In [1]: import numpy as np

In [2]: import numpy.linalg as la

In [3]: np.set_printoptions(precision=2, suppress=True, linewidth=160)

In [4]: tidy = lambda a: np.round(a, 2) + 0

In [5]: M = np.load("sample2.npy")

In [6]: M
Out[6]: 
array([[ 1.77, -2.31, -0.14],
       [-2.31,  7.94,  0.43],
       [-0.14,  0.43,  8.29]])

In [7]: r0 = np.array([1, 1, -3])

In [8]: B = M + np.outer(r0, np.eye(3)[2])

In [9]: tidy(la.det(B) / la.det(M)), tidy(1 + la.solve(M, r0)[2])
Out[9]: (np.float64(0.63), np.float64(0.63))

In [10]: la.matrix_rank(la.inv(B) - la.inv(M), tol=1e-8)
Out[10]: np.int64(1)

In [11]: B = np.array([[0, 2, 1], [1, 1, 1], [0, 1, 0]])

In [12]: tidy(np.einsum("ik,kj->ij", M, B))
Out[12]: 
array([[-2.31,  1.09, -0.54],
       [ 7.94,  3.75,  5.63],
       [ 0.43,  8.44,  0.29]])

In [13]: la.matrix_rank(M @ B)
Out[13]: np.int64(3)

In [14]: tidy(B.T @ M.T)
Out[14]: 
array([[-2.31,  7.94,  0.43],
       [ 1.09,  3.75,  8.44],
       [-0.54,  5.63,  0.29]])

In [15]: tidy(np.einsum("ij->j", M))
Out[15]: array([-0.68,  6.06,  8.58])

In [16]: mat = np.load("a.npy")

In [17]: mat
Out[17]: 
array([[ 0., -3.,  0.,  0.],
       [-3.,  0., -3.,  0.],
       [ 0., -3.,  2., -3.],
       [ 0.,  0., -3.,  2.]])

In [18]: vec = np.array([0, 8, 1, -5])

In [19]: h1 = np.maximum(mat @ vec, 0)

In [20]: mat * (h1 > 1e-9)[:, None]
Out[20]: 
array([[ 0., -0.,  0.,  0.],
       [-0.,  0., -0.,  0.],
       [ 0., -0.,  0., -0.],
       [ 0.,  0., -0.,  0.]])

In [21]: w, vecs = la.eig(M)

In [22]: tidy(np.sort(la.eigvals(M.T)))
Out[22]: array([1., 8., 9.])

In [23]: tidy(np.sort(la.eigvals(M @ M)))
Out[23]: array([ 1.  , 64.02, 80.96])

In [24]: tidy(np.sort(la.eigvals(la.inv(M))))
Out[24]: array([0.11, 0.12, 1.  ])

In [25]: tidy(w)
Out[25]: array([1., 8., 9.])

In [26]: tidy(np.prod(w))
Out[26]: np.float64(72.06)

In [27]: Q, vecs = la.qr(mat[:, :3])[0], la.qr(mat[:, 3:])[0]

In [28]: sig = la.svd(Q.T @ vecs, compute_uv=False)

In [29]: (sig > 0.9).sum()
Out[29]: np.int64(1)

In [30]: tidy(la.norm(Q @ Q.T - vecs @ vecs.T, 2))
Out[30]: np.float64(1.0)

In [31]: rng = np.random.default_rng(56)

In [32]: z = rng.permutation(4)

In [33]: B = mat[:, z] * rng.choice([-1, 1], 4)

In [34]: B
Out[34]: 
array([[-0.,  0., -3.,  0.],
       [ 3.,  0.,  0., -3.],
       [-0., -3., -3.,  2.],
       [-0.,  2.,  0., -3.]])

In [35]: U, _, vt = la.svd(mat.T @ B)

In [36]: tidy(la.lstsq(mat, B)[0])
Out[36]: 
array([[-1.,  0.,  0.,  0.],
       [ 0.,  0.,  1.,  0.],
       [ 0.,  0.,  0.,  1.],
       [ 0.,  1.,  0.,  0.]])

In [37]: arr = np.loadtxt("mat.csv", delimiter=",")

In [38]: arr
Out[38]: 
array([[14.71, -2.13,  8.76],
       [13.76, -2.27,  7.71],
       [15.92, -2.4 , 11.16],
       [14.52, -3.25,  9.34],
       [15.49, -3.  ,  7.38],
       [14.03, -3.32,  7.67],
       [17.6 , -3.57,  9.18],
       [14.73, -2.96,  7.99],
       [15.13, -3.59,  8.7 ],
       [14.82, -3.54, 10.  ],
       [14.44, -5.16, 10.37],
       [14.63, -4.43,  8.89],
       [13.78, -3.58,  9.68],
       [13.92, -4.57,  9.38],
       [15.44, -3.38,  7.85],
       [15.33, -3.82, 10.16],
       [14.42, -2.93, 10.11],
       [15.88, -3.75,  8.91],
       [13.95, -3.14, 10.72],
       [16.04, -1.96, 10.01]])

In [39]: la.matrix_rank(arr, rtol=0.1)
Out[39]: np.int64(1)

In [40]: tidy(la.norm(arr, 2) / la.norm(arr))
Out[40]: np.float64(1.0)

In [41]: np.argsort(-la.norm(arr, axis=0).round(6), kind="stable")[:3]
Out[41]: array([0, 2, 1])

In [42]: round(np.log10(la.cond(arr)))
Out[42]: 1

In [43]: B = arr + rng.integers(-2, 3, (20, 1)) @ rng.integers(-2, 3, (1, 3))

In [44]: tidy(B)
Out[44]: 
array([[12.71, -3.13, 10.76],
       [17.76, -0.27,  3.71],
       [15.92, -2.4 , 11.16],
       [16.52, -2.25,  7.34],
       [17.49, -2.  ,  5.38],
       [14.03, -3.32,  7.67],
       [15.6 , -4.57, 11.18],
       [18.73, -0.96,  3.99],
       [17.13, -2.59,  6.7 ],
       [10.82, -5.54, 14.  ],
       [14.44, -5.16, 10.37],
       [12.63, -5.43, 10.89],
       [15.78, -2.58,  7.68],
       [17.92, -2.57,  5.38],
       [19.44, -1.38,  3.85],
       [17.33, -2.82,  8.16],
       [14.42, -2.93, 10.11],
       [13.88, -4.75, 10.91],
       [ 9.95, -5.14, 14.72],
       [16.04, -1.96, 10.01]])

In [45]: tidy(B - arr)
Out[45]: 
array([[-2., -1.,  2.],
       [ 4.,  2., -4.],
       [ 0.,  0.,  0.],
       [ 2.,  1., -2.],
       [ 2.,  1., -2.],
       [ 0.,  0.,  0.],
       [-2., -1.,  2.],
       [ 4.,  2., -4.],
       [ 2.,  1., -2.],
       [-4., -2.,  4.],
       [ 0.,  0.,  0.],
       [-2., -1.,  2.],
       [ 2.,  1., -2.],
       [ 4.,  2., -4.],
       [ 4.,  2., -4.],
       [ 2.,  1., -2.],
       [ 0.,  0.,  0.],
       [-2., -1.,  2.],
       [-4., -2.,  4.],
       [ 0.,  0.,  0.]])

In [46]: Ac = B - B.mean(axis=0)

In [47]: U, sig, vt = la.svd(Ac, full_matrices=False)

In [48]: np.abs(vt[0]).argmax()
Out[48]: np.int64(2)

In [49]: tidy(sig ** 2 / (sig ** 2).sum())
Out[49]: array([0.92, 0.05, 0.03])

In [50]: np.searchsorted(np.cumsum(sig ** 2) / (sig ** 2).sum(), 0.9) + 1
Out[50]: np.int64(1)

In [51]: np.abs(U[:, 0]).argmax()
Out[51]: np.int64(18)

In [52]: z = arr[:, 2] > np.median(arr[:, 2])

In [53]: r0 = arr[z].mean(axis=0) - arr[~z].mean(axis=0)

In [54]: (((arr - arr.mean(axis=0)) @ r0 > 0) == z).mean()
Out[54]: np.float64(1.0)

In [55]: B = np.c_[arr[:, :2] @ np.array([[5, 3], [-3, 0]]), np.array([5, 1, 2, 2, 0, 5, 3, 0, 1, 2, 1, 4, 2, 5, 0, 0, 0, 5, 5, 2])]

In [56]: tidy(B)
Out[56]: 
array([[79.94, 44.13,  5.  ],
       [75.61, 41.28,  1.  ],
       [86.8 , 47.76,  2.  ],
       [82.35, 43.56,  2.  ],
       [86.45, 46.47,  0.  ],
       [80.11, 42.09,  5.  ],
       [98.71, 52.8 ,  3.  ],
       [82.53, 44.19,  0.  ],
       [86.42, 45.39,  1.  ],
       [84.72, 44.46,  2.  ],
       [87.68, 43.32,  1.  ],
       [86.44, 43.89,  4.  ],
       [79.64, 41.34,  2.  ],
       [83.31, 41.76,  5.  ],
       [87.34, 46.32,  0.  ],
       [88.11, 45.99,  0.  ],
       [80.89, 43.26,  0.  ],
       [90.65, 47.64,  5.  ],
       [79.17, 41.85,  5.  ],
       [86.08, 48.12,  2.  ]])

In [57]: la.matrix_rank(B)
Out[57]: np.int64(3)

In [58]: tidy(la.norm(la.qr(arr)[0].T @ B, axis=0) ** 2 / ((B ** 2).sum(axis=0) + 1e-12))
Out[58]: array([1.  , 1.  , 0.59])

In [59]: la.matrix_rank(np.c_[arr, B])
Out[59]: np.int64(4)

In [60]: F = np.load("m.npy")

In [61]: F
Out[61]: 
array([[0, 0, 1, 0, 0],
       [0, 1, 0, 0, 0],
       [0, 0, 0, 1, 0],
       [1, 0, 0, 0, 0],
       [0, 0, 0, 0, 1]])

In [62]: mat.reshape(-1, 2)
Out[62]: 
array([[ 0., -3.],
       [ 0.,  0.],
       [-3.,  0.],
       [-3.,  0.],
       [ 0., -3.],
       [ 2., -3.],
       [ 0.,  0.],
       [-3.,  2.]])

In [63]: mat.reshape(2, -1)
Out[63]: 
array([[ 0., -3.,  0.,  0., -3.,  0., -3.,  0.],
       [ 0., -3.,  2., -3.,  0.,  0., -3.,  2.]])

In [64]: blk = mat.reshape(4, 2, -1)

In [65]: blk.sum(axis=1)
Out[65]: 
array([[ 0., -3.],
       [-6.,  0.],
       [ 2., -6.],
       [-3.,  2.]])

In [66]: blk.transpose(1, 0, 2)
Out[66]: 
array([[[ 0., -3.],
        [-3.,  0.],
        [ 0., -3.],
        [ 0.,  0.]],

       [[ 0.,  0.],
        [-3.,  0.],
        [ 2., -3.],
        [-3.,  2.]]])

In [67]: np.einsum("ihd,jhd->hij", blk, blk).shape
Out[67]: (2, 4, 4)

In [68]: blk.shape
Out[68]: (4, 2, 2)

In [69]: np.einsum("ihd,ihd->ih", blk, blk)
Out[69]: 
array([[ 9.,  0.],
       [ 9.,  9.],
       [ 9., 13.],
       [ 0., 13.]])

In [70]: F[0] @ F[1]
Out[70]: np.int64(0)

In [71]: tidy(la.norm(F, 1)), tidy(la.norm(F, np.inf))
Out[71]: (np.float64(1.0), np.float64(1.0))

In [72]: tidy(la.norm(F[0] - F[1]))
Out[72]: np.float64(1.41)

In [73]: tidy(la.norm(F, axis=0))
Out[73]: array([1., 1., 1., 1., 1.])

In [74]: la.norm(F, axis=1).argmax()
Out[74]: np.int64(0)
